>>> import numpy as np
>>> import numpy.linalg as la
>>> np.set_printoptions(precision=3, suppress=True, linewidth=160)
>>> mat = np.load("mat.npy")
>>> mat
array([[-1.,  1.,  0.,  0.,  0.],
       [ 0., -1.,  1.,  0.,  0.],
       [ 0.,  0., -1.,  1.,  0.],
       [ 0.,  0.,  0., -1.,  1.],
       [ 0.,  0.,  0.,  0., -1.]])
>>> theta = np.radians(90)
>>> Rm = np.eye(5)
>>> Rm[3, 3] = Rm[0, 0] = np.cos(theta)
>>> Rm[3, 0], Rm[0, 3] = -np.sin(theta), np.sin(theta)
>>> Rm.round(3) + 0
array([[ 0.,  0.,  0.,  1.,  0.],
       [ 0.,  1.,  0.,  0.,  0.],
       [ 0.,  0.,  1.,  0.,  0.],
       [-1.,  0.,  0.,  0.,  0.],
       [ 0.,  0.,  0.,  0.,  1.]])
>>> out = mat @ Rm.T
>>> np.allclose(la.norm(mat, axis=1), la.norm(out, axis=1))
True
>>> np.round(la.det(Rm), 3), np.trace(Rm)
(np.float64(1.0), np.float64(3.0))
>>> out.round(3) + 0
array([[ 0.,  1.,  0.,  1.,  0.],
       [ 0., -1.,  1.,  0.,  0.],
       [ 1.,  0., -1.,  0.,  0.],
       [-1.,  0.,  0.,  0.,  1.],
       [ 0.,  0.,  0.,  0., -1.]])
>>> np.abs(out - mat).max(axis=0)
array([1., 0., 0., 1., 0.])
>>> Q, Rm = la.qr(mat)
>>> Q.T @ Q
array([[1., 0., 0., 0., 0.],
       [0., 1., 0., 0., 0.],
       [0., 0., 1., 0., 0.],
       [0., 0., 0., 1., 0.],
       [0., 0., 0., 0., 1.]])
>>> np.abs(np.diag(Rm))
array([1., 1., 1., 1., 1.])
>>> Q @ Rm
array([[-1.,  1.,  0.,  0.,  0.],
       [ 0., -1.,  1.,  0.,  0.],
       [ 0.,  0., -1.,  1.,  0.],
       [ 0.,  0.,  0., -1.,  1.],
       [ 0.,  0.,  0.,  0., -1.]])
>>> rng = np.random.default_rng(16519)
>>> labels = rng.permutation(5)
>>> labels
array([0, 2, 3, 4, 1])
>>> out = mat[labels][:, labels]
>>> np.diag(out)
array([-1., -1., -1., -1., -1.])
>>> np.trace(out)
np.float64(-5.0)
>>> np.allclose(out, mat)
False
